$ ipython --no-banner

In [1]: import numpy as np

In [2]: from numpy import linalg as LA

In [3]: np.set_printoptions(precision=3, suppress=True, linewidth=120, floatmode="fixed")

In [4]: feats = np.load("test5.npy")

In [5]: feats
Out[5]: 
array([[ -1.634,  -2.247,  -6.846],
       [ -0.215,  -2.127,  -6.253],
       [  9.616, -13.200,  -3.725],
       [ -1.691,  -3.525,  -7.984],
       [  8.997, -14.129,  -3.993],
       [ -0.727,  -3.591,  -7.134],
       [ -0.292,  -3.314,  -6.479],
       [ 10.666, -12.843,  -4.662],
       [ -2.413,   1.185,  -0.362],
       [  9.656, -12.468,  -4.448],
       [  9.442, -13.284,  -4.452],
       [ -0.588,   2.022,  -2.660],
       [ 10.572, -12.923,  -5.292],
       [ -1.691,  -2.417,  -8.939],
       [ -1.500,   2.797,  -0.871],
       [  0.606,   2.685,  -2.642],
       [ -2.146,   2.206,  -1.211],
       [  9.326, -15.064,  -4.096],
       [ -2.102,   2.097,  -0.116],
       [ -1.444,   1.254,  -2.001],
       [ -1.992,   2.861,  -0.159]])

In [6]: LA.norm(feats, axis=0)
Out[6]: array([26.481, 36.823, 21.883])

In [7]: np.round(LA.norm(feats) ** 2 / LA.norm(feats, 2) ** 2, 3)
Out[7]: np.float64(1.158)

In [8]: round(float(feats[11] @ feats[5]), 3)
Out[8]: 12.143

In [9]: round(LA.norm(feats, 1), 3), np.round(LA.norm(feats, np.inf), 3)
Out[9]: (np.float64(128.239), np.float64(28.787))

In [10]: data = np.load("x.npy")

In [11]: data
Out[11]: 
array([[ 3,  4,  5],
       [ 6,  7,  8],
       [ 9, 10, 11]])

In [12]: other = np.array([[1, 3], [1, 0], [3, -1]])

In [13]: np.einsum("ik,kj->ij", data, other)
Out[13]: 
array([[22,  4],
       [37, 10],
       [52, 16]])

In [14]: np.einsum("ij,ij->i", data, data)
Out[14]: array([ 50, 149, 302])

In [15]: LA.matrix_rank(data @ other)
Out[15]: np.int64(2)

In [16]: LA.matrix_rank(np.vstack([data, other.T]))
Out[16]: np.int64(3)

In [17]: round(LA.norm(data, 2), 3)
Out[17]: np.float64(22.369)

In [18]: data[2] @ data[0]
Out[18]: np.int64(122)

In [19]: round(float(LA.norm(data, 1)), 3), np.round(LA.norm(data, np.inf), 3)
Out[19]: (24.0, np.float64(30.0))

In [20]: round(LA.norm(data[2] - data[0]), 3)
Out[20]: np.float64(10.392)

In [21]: LA.norm(data, axis=1).argmax()
Out[21]: np.int64(2)

In [22]: LA.norm(data, axis=1)
Out[22]: array([ 7.071, 12.207, 17.378])

In [23]: LA.norm(data, axis=0)
Out[23]: array([11.225, 12.845, 14.491])

In [24]: P = feats @ LA.solve(feats.T @ feats, feats.T)

In [25]: P @ feats[:, 0]
Out[25]: 
array([-1.634, -0.215,  9.616, -1.691,  8.997, -0.727, -0.292, 10.666, -2.413,  9.656,  9.442, -0.588, 10.572, -1.691,
       -1.500,  0.606, -2.146,  9.326, -2.102, -1.444, -1.992])

In [26]: round(float(np.trace(P)), 3)
Out[26]: 3.0

In [27]: np.allclose(P @ P, P)
Out[27]: True

In [28]: np.allclose(data[:-1].T @ LA.lstsq(data[:-1].T, data[-1])[0], data[-1])
Out[28]: True

In [29]: data @ LA.pinv(data) @ data
Out[29]: 
array([[ 3.000,  4.000,  5.000],
       [ 6.000,  7.000,  8.000],
       [ 9.000, 10.000, 11.000]])

In [30]: np.unique(data.round(6), axis=0).shape
Out[30]: (3, 3)

In [31]: LA.lstsq(data[:-1].T, data[-1])[2]
Out[31]: np.int32(2)

In [32]: other = data / LA.norm(data, axis=1, keepdims=True)

In [33]: G = other @ other.T

In [34]: G[0]
Out[34]: array([1.000, 0.996, 0.993])

In [35]: G
Out[35]: 
array([[1.000, 0.996, 0.993],
       [0.996, 1.000, 0.999],
       [0.993, 0.999, 1.000]])

In [36]: X = np.array([[2, -1, 2, 1], [1, -2, 0, 3]])

In [37]: X[0] = X[1]

In [38]: X
Out[38]: 
array([[ 1, -2,  0,  3],
       [ 1, -2,  0,  3]])

In [39]: r = LA.matrix_rank(X)

In [40]: r
Out[40]: np.int64(1)

In [41]: N = LA.svd(X)[2][r:].T

In [42]: [int(LA.matrix_rank(X[:i])) for i in range(1, len(X) + 1)]
Out[42]: [1, 1]

In [43]: N @ N.T
Out[43]: 
array([[ 0.929,  0.143,  0.000, -0.214],
       [ 0.143,  0.714,  0.000,  0.429],
       [ 0.000,  0.000,  1.000,  0.000],
       [-0.214,  0.429,  0.000,  0.357]])

In [44]: E = np.array([[0, 0, 0, 3], [0, 2, 1, 0], [0, 0, 2, 2], [0, 0, 0, 0]])

In [45]: # null space of dimension 1

In [46]: U, sigma, Vh = LA.svd(E)

In [47]: vecs = Vh[:(sigma > 1e-8).sum()]

In [48]: rng = np.random.default_rng(10948)

In [49]: vec = E[1] + 4 * E[3] + rng.integers(2) * np.eye(4)[1]

In [50]: vec
Out[50]: array([0.000, 2.000, 1.000, 0.000])

In [51]: round(float(LA.norm(vec - vecs.T @ vecs @ vec)), 3)
Out[51]: 0.0

In [52]: np.round(vecs.T @ vecs, 3) + 0
Out[52]: 
array([[0.000, 0.000, 0.000, 0.000],
       [0.000, 1.000, 0.000, 0.000],
       [0.000, 0.000, 1.000, 0.000],
       [0.000, 0.000, 0.000, 1.000]])

In [53]: LA.matrix_rank(np.vstack([E, vec]))
Out[53]: np.int64(3)

In [54]: np.diag(vecs.T @ vecs)
Out[54]: array([0.000, 1.000, 1.000, 1.000])

In [55]: LA.matrix_rank(E - E[0, 0] * np.eye(4))
Out[55]: np.int64(3)

In [56]: np.allclose(E, E.T)
Out[56]: False

In [57]: LA.matrix_power(E, 3)
Out[57]: 
array([[ 0,  0,  0,  0],
       [ 0,  8, 12,  8],
       [ 0,  0,  8,  8],
       [ 0,  0,  0,  0]])

In [58]: np.allclose(E @ E.T, E.T @ E)
Out[58]: False

In [59]: np.trace(E)
Out[59]: np.int64(4)

In [60]: LA.determinant(E)
AttributeError: module 'numpy.linalg' has no attribute 'determinant'


In [61]: (E + E.T) / 2
Out[61]: 
array([[0.000, 0.000, 0.000, 1.500],
       [0.000, 2.000, 0.500, 0.000],
       [0.000, 0.500, 2.000, 1.000],
       [1.500, 0.000, 1.000, 0.000]])

In [62]: np.sort(np.abs(LA.eigvals(E)))
Out[62]: array([0.000, 0.000, 2.000, 2.000])

In [63]: round(float(LA.det(E)), 3)
Out[63]: 0.0

In [64]: P = np.triu(np.array([[4, -3, -1, 1], [5, -2, 5, -2], [-4, -4, 4, 3], [3, 5, 5, 1]]), 1) + np.eye(4)

In [65]: other = P @ E @ LA.inv(P)

In [66]: other
Out[66]: 
array([[  0.000,  -6.000,  25.000, -86.000],
       [  0.000,   2.000,   1.000,  11.000],
       [  0.000,   0.000,   2.000,  -4.000],
       [  0.000,   0.000,   0.000,   0.000]])

In [67]: r = LA.matrix_rank(E)

In [68]: r
Out[68]: np.int64(3)

In [69]: N = LA.svd(E)[2][r:].T

In [70]: N[:, 0] / N[np.abs(N[:, 0]).round(6).argmax(), 0]
Out[70]: array([ 1.000, -0.000, -0.000, -0.000])

In [71]: N.shape
Out[71]: (4, 1)

In [72]: N @ N.T
Out[72]: 
array([[1.000, 0.000, 0.000, 0.000],
       [0.000, 0.000, 0.000, 0.000],
       [0.000, 0.000, 0.000, 0.000],
       [0.000, 0.000, 0.000, 0.000]])

In [73]: [int(LA.matrix_rank(np.delete(E, i, axis=0))) for i in range(4)]
Out[73]: [2, 2, 2, 3]

In [74]: np.allclose(E @ N, 0)
Out[74]: True

In [75]: E @ N
Out[75]: 
array([[0.000],
       [0.000],
       [0.000],
       [0.000]])

In [76]: LA.matrix_rank(E.T @ E), LA.matrix_rank(E @ E.T)
Out[76]: (np.int64(3), np.int64(3))

In [77]: M = np.load("block8.npy")

In [78]: M
Out[78]: 
array([[-0.441,  0.618, -0.206, -0.618],
       [ 0.618,  0.735,  0.088,  0.265],
       [-0.206,  0.088,  0.971, -0.088],
       [-0.618,  0.265, -0.088,  0.735]])

In [79]: # orthonormal columns

In [80]: P = np.triu(np.array([[0, 1, 2, 0], [2, -1, -2, -1], [1, 2, -2, 0], [1, 0, 1, -1]]), 1) + np.eye(4)

In [81]: other = P @ M @ LA.inv(P)

In [82]: P @ M - M @ P
Out[82]: 
array([[ 0.206,  1.353,  4.147,  0.706],
       [ 1.029, -1.059, -1.618,  0.176],
       [ 0.000,  0.206,  0.588,  0.088],
       [ 0.000,  0.618,  1.765,  0.265]])

In [83]: LA.matrix_rank(other)
Out[83]: np.int64(4)

In [84]: round(float(np.trace(other)), 3), np.trace(M)
Out[84]: (2.0, np.float64(2.0))

In [85]: np.round(LA.det(other), 3)
Out[85]: np.float64(-1.0)

In [86]: np.all(LA.eigvalsh(M) > 0)
Out[86]: np.False_

In [87]: vec = np.array([-3, 0, 2, 2])

In [88]: np.abs(LA.eigvals(M))
Out[88]: array([1.000, 1.000, 1.000, 1.000])

In [89]: round(LA.norm(vec), 3), round(LA.norm(M @ vec), 3)
Out[89]: (np.float64(4.123), np.float64(4.123))

In [90]: np.round(M.T @ (M @ vec), 3) + 0
Out[90]: array([-3.000,  0.000,  2.000,  2.000])

In [91]: LA.inv(M)
Out[91]: 
array([[-0.441,  0.618, -0.206, -0.618],
       [ 0.618,  0.735,  0.088,  0.265],
       [-0.206,  0.088,  0.971, -0.088],
       [-0.618,  0.265, -0.088,  0.735]])

In [92]: [p for p in range(1, 25) if np.allclose(LA.matrix_power(M, p), np.eye(4))]
Out[92]: [2, 4, 6, 8, 10, 12, 14, 16, 18, 20, 22, 24]

In [93]: arr = np.loadtxt("mat.csv", delimiter=",")

In [94]: arr
Out[94]: 
array([[ 2.000,  1.000,  3.000,  3.000],
       [-2.000,  3.000, -3.000, -2.000],
       [ 2.000,  1.000,  3.000,  3.000]])

In [95]: # row 2 repeats row 0

In [96]: round(LA.norm(arr, 2), 3)
Out[96]: np.float64(7.793)

In [97]: LA.norm(arr, axis=1)
Out[97]: array([4.796, 5.099, 4.796])

In [98]: arr[0] @ arr[1]
Out[98]: np.float64(-16.0)

In [99]: LA.norm(arr, axis=0)
Out[99]: array([3.464, 3.317, 5.196, 4.690])

In [100]: LA.norm(arr, axis=1).argmax()
Out[100]: np.int64(1)

In [101]: G = arr.T @ arr

In [102]: np.round(LA.eigvalsh(G)[::-1], 3) + 0
Out[102]: array([60.739, 11.261,  0.000,  0.000])

In [103]: (arr @ arr.T).shape
Out[103]: (3, 3)

In [104]: other = arr / np.sqrt((arr ** 2).mean(axis=1, keepdims=True))

In [105]: LA.matrix_rank(other) == LA.matrix_rank(arr)
Out[105]: np.True_

In [106]: arr - arr.mean(axis=1, keepdims=True)
Out[106]: 
array([[-0.250, -1.250,  0.750,  0.750],
       [-1.000,  4.000, -2.000, -1.000],
       [-0.250, -1.250,  0.750,  0.750]])

In [107]: other[2]
Out[107]: array([0.834, 0.417, 1.251, 1.251])

In [108]: r0 = np.array([-4, -2])

In [109]: np.convolve(arr[1], r0)
Out[109]: array([ 8.000, -8.000,  6.000, 14.000,  4.000])

In [110]: np.correlate(arr[1], arr[2], "full")
Out[110]: array([ -6.000,   3.000,  -2.000, -16.000,  -3.000,  -8.000,  -4.000])

In [111]: np.cross(arr[1, :3], arr[2, :3])
Out[111]: array([12.000,  0.000, -8.000])

In [112]: J = np.diag(3 * np.array([0, -5, -6, -5])) + np.array([[0, 1, 0, 0], [0, 0, 3, 2], [3, 1, 2, 1], [0, 2, 2, 2]])

In [113]: J
Out[113]: 
array([[  0,   1,   0,   0],
       [  0, -15,   3,   2],
       [  3,   1, -16,   1],
       [  0,   2,   2, -13]])

In [114]: idx = rng.permutation(4)

In [115]: other = J[:, idx] * rng.choice([-1, 1], 4)

In [116]: other
Out[116]: 
array([[  0,   0,   1,   0],
       [  0,   3, -15,  -2],
       [  3, -16,   1,  -1],
       [  0,   2,   2,  13]])

In [117]: U, _, Vh = LA.svd(J.T @ other)

In [118]: idx
Out[118]: array([0, 2, 1, 3])

In [119]: vals, vecs = LA.eig(other)

In [120]: np.sort(LA.eigvals(other.T))
Out[120]: array([-13.418,   0.043,  12.778,  17.598])

In [121]: np.round(other @ vecs[:, 0] - vals[0] * vecs[:, 0], 3) + 0
Out[121]: array([0.000, 0.000, 0.000, 0.000])

In [122]: vals
Out[122]: array([-13.418,   0.043,  17.598,  12.778])

In [123]: round(np.abs(LA.eigvals(J)).max(), 3)
Out[123]: np.float64(17.096)

In [124]: np.allclose(J, J.T)
Out[124]: False

In [125]: (J - J.T) / 2
Out[125]: 
array([[ 0.000,  0.500, -1.500,  0.000],
       [-0.500,  0.000,  1.000,  0.000],
       [ 1.500, -1.000,  0.000, -0.500],
       [ 0.000,  0.000,  0.500,  0.000]])
